>>> import numpy as np
>>> from numpy import linalg as LA
>>> np.set_printoptions(precision=2, suppress=True, linewidth=120)
>>> tidy = lambda a: np.round(a, 2) + 0
>>> E = np.load("layer19.npy")
>>> print(E)
[[-2.  1.  1.  1.]
 [ 1. -2.  1.  1.]
 [ 1.  1. -2.  1.]
 [ 1.  1.  1. -2.]]
>>> # symmetric
>>> q = E.astype(float).copy()
>>> for j in range(4):
...     q[:, j] -= q[:, :j] @ (q[:, :j].T @ q[:, j])
...     q[:, j] /= LA.norm(q[:, j])
... 
>>> print(tidy(q.T @ q))
[[1. 0. 0. 0.]
 [0. 1. 0. 0.]
 [0. 0. 1. 0.]
 [0. 0. 0. 1.]]
>>> print(tidy(q.T @ E))
[[ 2.65 -0.76 -0.76 -0.76]
 [ 0.    2.54 -1.01 -1.01]
 [ 0.    0.    2.32 -1.55]
 [ 0.    0.    0.    1.73]]
>>> print(tidy(q))
[[-0.76  0.17  0.26  0.58]
 [ 0.38 -0.68  0.26  0.58]
 [ 0.38  0.51 -0.52  0.58]
 [ 0.38  0.51  0.77  0.  ]]
>>> evals, V = LA.eig(E)
>>> print(tidy(np.prod(evals)))
-27.0
>>> print(tidy(np.sort(LA.eigvals(E @ E))))
[1.+0.j 9.+0.j 9.+0.j 9.+0.j]
>>> print(tidy(E @ V[:, 0] - evals[0] * V[:, 0]))
[0. 0. 0. 0.]
>>> T = np.stack([E, 3 * E, E[::-1]])
>>> print(LA.matrix_rank(T.reshape(3, -1)))
2
>>> print(tidy(LA.norm(T, axis=(1, 2))))
[ 5.29 15.87  5.29]
>>> print(np.einsum("bij,cij->bc", T, T))
[[ 28.  84.  -8.]
 [ 84. 252. -24.]
 [ -8. -24.  28.]]
>>> print(T.shape)
(3, 4, 4)
>>> M2 = np.array([[2, -2, 0, 0], [0, 1, 2, -1]])
>>> A = M2.T @ M2
>>> print(A)
[[ 4 -4  0  0]
 [-4  5  2 -1]
 [ 0  2  4 -2]
 [ 0 -1 -2  1]]
>>> # looks like rank 2
>>> Uu, sigma, Vt = LA.svd(A)
>>> V = Vt[:(sigma > 1e-8).sum()]
>>> rng = np.random.default_rng(26)
>>> vec = A[0] + 4 * A[3] + rng.integers(2) * np.eye(4)[0]
>>> print(vec)
[ 5. -8. -8.  4.]
>>> print(np.allclose(V.T @ V @ vec, vec))
False
>>> F = np.load("out12.npy")
>>> print(tidy(F))
[[-0.04 -0.52  0.27]
 [ 0.36 -0.33 -0.87]
 [-0.84  0.24 -0.41]
 [-0.4  -0.75  0.07]]
>>> # orthonormal columns
>>> P = F @ LA.solve(F.T @ F, F.T)
>>> print(tidy(P))
[[ 0.34 -0.07 -0.2   0.42]
 [-0.07  0.99 -0.02  0.05]
 [-0.2  -0.02  0.94  0.13]
 [ 0.42  0.05  0.13  0.73]]
>>> print(tidy(np.diag(P)))
[0.34 0.99 0.94 0.73]
>>> print(tidy(P @ F[:, 2]))
[ 0.27 -0.87 -0.41  0.07]
>>> print(LA.matrix_rank(np.eye(4) - P))
1
>>> M2 = np.array([[0, 0, 0], [4, 5, 2], [0, 3, 5]])
>>> print(tidy(np.einsum("ij,ij->i", F, F)))
[0.34 0.99 0.94 0.73]
>>> vec = np.array([3, 8, 8])
>>> print(tidy(F @ np.ones(3)))
[-0.3  -0.85 -1.01 -1.08]
>>> print(tidy(F @ vec))
[-2.16 -8.55 -3.9  -6.64]
>>> print(tidy(np.einsum("ij,j->i", F, vec)))
[-2.16 -8.55 -3.9  -6.64]
>>> print((F @ vec).argmax())
0
>>> q, V = LA.qr(F[:, :1])[0], LA.qr(F[:, 1:])[0]
>>> sigma = LA.svd(q.T @ V, compute_uv=False)
>>> print(np.degrees(np.arccos(sigma.clip(0, 1))))
[90.]
>>> print((sigma > 0.9).sum())
0
>>> print(tidy(LA.norm(q @ q.T - V @ V.T, 2)))
1.0
>>> u = np.array([-6, -2, 7, -9]) + 0.5
>>> mat = np.eye(4) - 2 * np.outer(u, u) / (u @ u)
>>> print(tidy(mat))
[[ 0.62 -0.1   0.51 -0.58]
 [-0.1   0.97  0.14 -0.16]
 [ 0.51  0.14  0.3   0.79]
 [-0.58 -0.16  0.79  0.1 ]]
>>> # keeps lengths
>>> vec = np.array([1, 5, 5, 3])
>>> print(tidy(np.sort(np.abs(np.degrees(np.angle(LA.eigvals(mat)))))))
[  0.   0.   0. 180.]
>>> print(4 - LA.matrix_rank(mat - np.eye(4), tol=1e-8))
3
>>> print(tidy(LA.det(mat)))
-1.0
>>> print([p for p in range(1, 25) if np.allclose(LA.matrix_power(mat, p), np.eye(4))])
[2, 4, 6, 8, 10, 12, 14, 16, 18, 20, 22, 24]
>>> print(tidy(mat.T @ (mat @ vec)))
[1. 5. 5. 3.]
>>> print(tidy(LA.norm(vec)), tidy(LA.norm(mat @ vec)))
7.75 7.75
>>> print(tidy(LA.inv(mat)))
[[ 0.62 -0.1   0.51 -0.58]
 [-0.1   0.97  0.14 -0.16]
 [ 0.51  0.14  0.3   0.79]
 [-0.58 -0.16  0.79  0.1 ]]
>>> print(tidy(np.abs(LA.eigvals(mat))))
[1. 1. 1. 1.]
>>> q, V = LA.qr(mat[:, :2])[0], LA.qr(mat[:, 2:])[0]
>>> sigma = LA.svd(q.T @ V, compute_uv=False)
>>> print(tidy(LA.norm(q @ q.T - V @ V.T, 2)))
1.0
>>> print(tidy(mat @ mat.T))
[[1. 0. 0. 0.]
 [0. 1. 0. 0.]
 [0. 0. 1. 0.]
 [0. 0. 0. 1.]]
>>> print(tidy(LA.norm(mat, axis=0)))
[1. 1. 1. 1.]
>>> print(tidy(mat.T @ mat))
[[1. 0. 0. 0.]
 [0. 1. 0. 0.]
 [0. 0. 1. 0.]
 [0. 0. 0. 1.]]
>>> print(tidy(LA.svd(mat, compute_uv=False)))
[1. 1. 1. 1.]
>>> arr = np.load("case5.npy")
>>> print(arr)
[[3 2 0 1]
 [1 2 3 1]
 [3 0 2 0]
 [2 2 3 1]]
>>> # null space of dimension 1
>>> T = np.stack([arr, -3 * arr, arr[::-1]])
>>> print(T.sum(axis=0))
[[-4 -2  3 -1]
 [ 1 -4 -4 -2]
 [-5  2 -1  1]
 [-1 -2 -6 -1]]
>>> print((T @ arr.T).shape)
(3, 4, 4)
>>> print(np.einsum("bij,cij->bc", T, T))
[[  60 -180   40]
 [-180  540 -120]
 [  40 -120   60]]
>>> m1 = np.array([[-2, 1, 1], [1, -2, 1], [1, 1, -2]])
>>> # null space of dimension 1
>>> evals, V = LA.eigh(m1)
>>> print(tidy(LA.eigvalsh(m1 + 5 * np.eye(3))))
[2. 2. 5.]
>>> print(tidy(V.T @ V))
[[1. 0. 0.]
 [0. 1. 0.]
 [0. 0. 1.]]
>>> print(evals.sum(), np.trace(m1))
-6.0 -6
>>> print(np.unique(evals.round(6) + 0, return_counts=True)[1])
[2 1]
>>> print(np.abs(V[:, -1]).round(6).argmax())
0
>>> X = np.load("w.npy")
>>> print(X)
[[ 0  3 -1  1]
 [ 3  1 -2  2]
 [ 0  0 -2  2]]
>>> T = np.stack([X, 2 * X, X[::-1]])
>>> print(LA.matrix_rank(T.reshape(3, -1)))
2
>>> M2 = X + rng.integers(-2, 3, (3, 1)) @ rng.integers(-2, 3, (1, 4))
>>> print(M2)
[[ 0  3 -1  1]
 [ 3  1 -2  2]
 [ 1  2 -1  1]]
>>> print(tidy(LA.svd(M2 - X, compute_uv=False)))
[2.65 0.   0.  ]
>>> print(M2 - X)
[[ 0  0  0  0]
 [ 0  0  0  0]
 [ 1  2  1 -1]]
>>> print(np.abs(M2 - X).sum(axis=1))
[0 0 5]
>>> P = np.triu(np.array([[3, 1, 3, 2], [2, -1, -1, -1], [-2, 0, 1, 3], [2, 0, 0, 3]]), 1) + np.eye(4)
>>> M2 = P @ A @ LA.inv(P)
>>> print(tidy(np.poly(M2)))
[  1. -14.  44.   0.   0.]
>>> u, g = X[0], X[1]
>>> print(u @ u)
11
>>> p = (u @ g) / (u @ u) * u
>>> print(tidy(p))
[ 0.    1.91 -0.64  0.64]
>>> print(LA.matrix_rank(np.outer(u, g)))
1
>>> print(tidy(g - p))
[ 3.   -0.91 -1.36  1.36]
>>> print(np.outer(u, g))
[[ 0  0  0  0]
 [ 9  3 -6  6]
 [-3 -1  2 -2]
 [ 3  1 -2  2]]
>>> W0 = np.load("dump.npy")
>>> print(W0)
[[0. 1.]
 [1. 0.]]
>>> # columns are unit length and at right angles
>>> print(W0.sum(axis=0))
[1. 1.]
>>> print(W0 @ W0)
[[1. 0.]
 [0. 1.]]
>>> low = np.diag(W0.sum(axis=1)) - W0
>>> print(low @ np.ones(2))
[0. 0.]
>>> print(round(LA.det(low[1:, 1:])))
1
>>> print(LA.matrix_rank(low))
1
>>> vec = np.array([1, 3])
>>> print(LA.norm(W0 @ vec) <= LA.norm(W0, 2) * LA.norm(vec) + 1e-9)
True
>>> print(W0 @ (2 * vec))
[6. 2.]
>>> print(W0 @ np.eye(2)[0])
[0. 1.]
>>> print(W0 @ np.ones(2))
[1. 1.]
>>> print((W0 @ vec).argmax())
0
>>> print(W0.sum(axis=1))
[1. 1.]
>>> p = np.eye(2)[0]
>>> for _ in range(6):
...     p = p @ W0
...     print(p.round(2))
... 
[0. 1.]
[1. 0.]
[0. 1.]
[1. 0.]
[0. 1.]
[1. 0.]
